$ ipython --no-banner

In [1]: import numpy as np

In [2]: np.set_printoptions(precision=4, suppress=True, linewidth=200)

In [3]: def tidy(a):
   ...:     return np.round(a, 4) + 0
   ...: 

In [4]: J = np.load("dump.npy")

In [5]: print(J)
[[ 0  2  0]
 [-2  0  1]
 [ 0 -1  0]]

In [6]: A2 = np.array([[-1, -4, 8], [-6, 8, 3], [-1, 7, -3]])

In [7]: print(np.einsum("ik,kj->ij", J, A2))
[[-12  16   6]
 [  1  15 -19]
 [  6  -8  -3]]

In [8]: print(A2.T @ J.T)
[[-12   1   6]
 [ 16  15  -8]
 [  6 -19  -3]]

In [9]: A2 = np.array([[0, 2, -4], [-1, 3, 4]])

In [10]: C = np.kron(A2, J)

In [11]: print(C.shape)
(6, 9)

In [12]: print(tidy(J @ np.linalg.pinv(J) @ J))
[[ 0.  2.  0.]
 [-2.  0.  1.]
 [ 0. -1.  0.]]

In [13]: print(np.unique(J.round(6), axis=0).shape)
(3, 3)

In [14]: print(tidy(np.trace(np.linalg.pinv(J) @ J)))
2.0

In [15]: m1 = np.load("block8.npy")

In [16]: print(m1)
[[5. 5. 0. 0.]
 [5. 8. 5. 0.]
 [0. 5. 2. 5.]
 [0. 0. 5. 1.]]

In [17]: print([round(float(np.linalg.det(m1[:i, :i])), 2) + 0 for i in range(1, 5)])
[5.0, 15.0, -95.0, -470.0]

In [18]: print(np.all(np.linalg.eigvalsh(m1) > 0))
False

In [19]: vec = np.array([0, 2, 1, 2])

In [20]: target = m1 @ vec

In [21]: print(target)
[10. 21. 22.  7.]

In [22]: print(tidy(np.linalg.solve(m1, target)))
[0. 2. 1. 2.]

In [23]: print(tidy(np.linalg.solve(m1.T, m1[0])))
[1. 0. 0. 0.]

In [24]: G = m1.T @ m1

In [25]: print((m1 @ m1.T).shape)
(4, 4)

In [26]: print(np.trace(G), (m1 ** 2).sum())
244.0 244.0

In [27]: print(tidy(np.linalg.svd(m1, compute_uv=False) ** 2))
[183.4326  36.3086  22.8043   1.4544]

In [28]: print(tidy(np.linalg.eigvalsh(G)[::-1]))
[183.4326  36.3086  22.8043   1.4544]

In [29]: print(np.linalg.matrix_rank(G))
4

In [30]: A2 = np.array([[-2, 5, -4], [4, -3, -4], [-9, -3, -5], [-8, -7, 0]])

In [31]: print(A2.T @ m1.T)
[[ 10. -23. -38. -53.]
 [ 10. -14. -56. -22.]
 [-40. -77. -30. -25.]]

In [32]: print(np.vstack([m1, A2.T]).shape)
(7, 4)

In [33]: w, evecs = np.linalg.eig(m1)

In [34]: print(tidy(np.sort(np.linalg.eigvals(m1.T))))
[-4.7754  1.206   6.0257 13.5437]

In [35]: print(tidy(np.sort(np.linalg.eigvals(np.linalg.inv(m1)))))
[-0.2094  0.0738  0.166   0.8292]

In [36]: print(tidy(w))
[13.5437  6.0257  1.206  -4.7754]

In [37]: print(tidy(np.prod(w)))
-470.0

In [38]: u = np.array([-5, -5, -3, 3])

In [39]: X = u[np.abs(np.subtract.outer(np.arange(4), np.arange(4)))]

In [40]: print(X)
[[-5 -5 -3  3]
 [-5 -5 -5 -3]
 [-3 -5 -5 -5]
 [ 3 -3 -5 -5]]

In [41]: hat = np.triu(np.array([[2, 1, 0, 2], [1, 0, 0, 1], [2, 0, 1, 1], [2, 1, 2, 0]]), 1) + np.eye(4)

In [42]: A2 = hat @ X @ np.linalg.inv(hat)

In [43]: print(tidy(np.linalg.det(A2)))
176.0

In [44]: print(hat @ X - X @ hat)
[[  1.  -6. -15.   5.]
 [  3.   2.  -5.  15.]
 [  3.   0.  -5.  11.]
 [  0.  -3.   0.   2.]]

In [45]: print(tidy(np.poly(A2)))
[   1.   20.   48. -400.  176.]

In [46]: print(np.trace(A2), np.trace(X))
-20.0 -20

In [47]: u = np.array([2, -3, 3, 3])

In [48]: A2 = X + np.outer(u, np.eye(4)[1])

In [49]: print(A2)
[[-5. -3. -3.  3.]
 [-5. -8. -5. -3.]
 [-3. -2. -5. -5.]
 [ 3.  0. -5. -5.]]

In [50]: data = np.array([[0, 3, -1, 2], [0, 0, 2, 3], [0, 0, 0, -3], [0, 0, 0, 0]])

In [51]: hat = np.triu(np.array([[2, 0, 1, -2], [0, 1, -1, 2], [0, 2, -2, -1], [1, -3, 1, -2]]), 1) + np.eye(4)

In [52]: A2 = hat @ data @ np.linalg.inv(hat)

In [53]: print(np.linalg.matrix_rank(A2))
3

In [54]: print(np.poly(A2))
[1. 0. 0. 0. 0.]

In [55]: print(np.trace(A2), np.trace(data))
0.0 0

In [56]: print(hat @ data - data @ hat)
[[  0.   0.   3. -10.]
 [  0.   0.   0.   5.]
 [  0.   0.   0.   0.]
 [  0.   0.   0.   0.]]

In [57]: r = np.linalg.matrix_rank(data)

In [58]: print(r)
3

In [59]: ns = np.linalg.svd(data)[2][r:].T

In [60]: print(np.linalg.matrix_rank(data.T @ data), np.linalg.matrix_rank(data @ data.T))
3 3

In [61]: print(data @ ns)
[[0.]
 [0.]
 [0.]
 [0.]]

In [62]: print([int(np.linalg.matrix_rank(data[:i])) for i in range(1, len(data) + 1)])
[1, 2, 3, 3]

In [63]: print(ns[:, 0] / ns[np.abs(ns[:, 0]).round(6).argmax(), 0])
[ 1. -0. -0. -0.]

In [64]: print(ns @ ns.T)
[[1. 0. 0. 0.]
 [0. 0. 0. 0.]
 [0. 0. 0. 0.]
 [0. 0. 0. 0.]]

In [65]: print(ns.shape)
(4, 1)

In [66]: print(np.argsort(-np.linalg.norm(data, axis=0).round(6), kind="stable")[:3])
[3 1 2]

In [67]: print([round(float(x), 4) for x in np.linalg.svd(data, compute_uv=False)[:3]])
[4.9715, 3.1573, 1.1467]

In [68]: W = np.array([[3, -1], [-1, -2], [-3, 0], [3, -1]])

In [69]: c = np.array([3, 7])

In [70]: hid = np.maximum(data @ W + c, 0)

In [71]: print((hid > 0).astype(int))
[[1 0]
 [1 1]
 [0 1]
 [1 1]]

In [72]: C = np.array([[-2, -4, -4], [-4, -3, 0]])

In [73]: print(W @ C)
[[ -2  -9 -12]
 [ 10  10   4]
 [  6  12  12]
 [ -2  -9 -12]]

In [74]: print((hid @ C).round(6).argmax(axis=1))
[0 2 2 2]

In [75]: print(hid @ C)
[[-18 -36 -36]
 [-28 -36 -24]
 [-40 -30   0]
 [-34 -33 -12]]

In [76]: print(data @ data)
[[ 0  0  6 12]
 [ 0  0  0 -6]
 [ 0  0  0  0]
 [ 0  0  0  0]]

In [77]: arr = np.load("out14.npy")

In [78]: print(arr)
[[ 0.08 -0.1  -0.3 ]
 [-0.52  0.65  1.95]
 [ 0.08 -0.1  -0.3 ]
 [ 0.12 -0.15 -0.45]]

In [79]: W = np.array([[2, -3], [3, -3], [1, -2]])

In [80]: c = np.array([7, 9])

In [81]: hid = np.maximum(arr @ W + c, 0)

In [82]: print(hid)
[[6.56 9.66]
 [9.86 4.71]
 [6.56 9.66]
 [6.34 9.99]]

In [83]: print((hid > 0).astype(int))
[[1 1]
 [1 1]
 [1 1]
 [1 1]]

In [84]: C = np.array([[1, 0, 2], [1, 2, 0]])

In [85]: print(hid @ C)
[[16.22 19.32 13.12]
 [14.57  9.42 19.72]
 [16.22 19.32 13.12]
 [16.33 19.98 12.68]]

In [86]: left, sigma, vt = np.linalg.svd(arr)

In [87]: evecs = vt[:(sigma > 1e-8).sum()]

In [88]: rng = np.random.default_rng(350569)

In [89]: vec = arr[1] + 3 * arr[0] + rng.integers(2) * np.eye(3)[1]

In [90]: print(vec)
[-0.28  1.35  1.05]

In [91]: print(tidy(np.diag(evecs.T @ evecs)))
[0.0602 0.094  0.8459]

In [92]: print(tidy(np.linalg.norm(vec - evecs.T @ evecs @ vec)))
0.9518

In [93]: print(np.allclose(evecs.T @ evecs @ vec, vec))
False

In [94]: r = np.linalg.matrix_rank(arr)

In [95]: print(r)
1

In [96]: ns = np.linalg.svd(arr)[2][r:].T

In [97]: print(tidy(arr @ ns))
[[0. 0.]
 [0. 0.]
 [0. 0.]
 [0. 0.]]

In [98]: print([int(np.linalg.matrix_rank(arr[:, :j + 1])) for j in range(3)])
[1, 1, 1]

In [99]: print(np.linalg.matrix_rank(arr.T @ arr), np.linalg.matrix_rank(arr @ arr.T))
1 1

In [100]: print([int(np.linalg.matrix_rank(arr[:i])) for i in range(1, len(arr) + 1)])
[1, 1, 1, 1]

In [101]: print(tidy(ns @ ns.T))
[[ 0.9398  0.0752  0.2256]
 [ 0.0752  0.906  -0.282 ]
 [ 0.2256 -0.282   0.1541]]
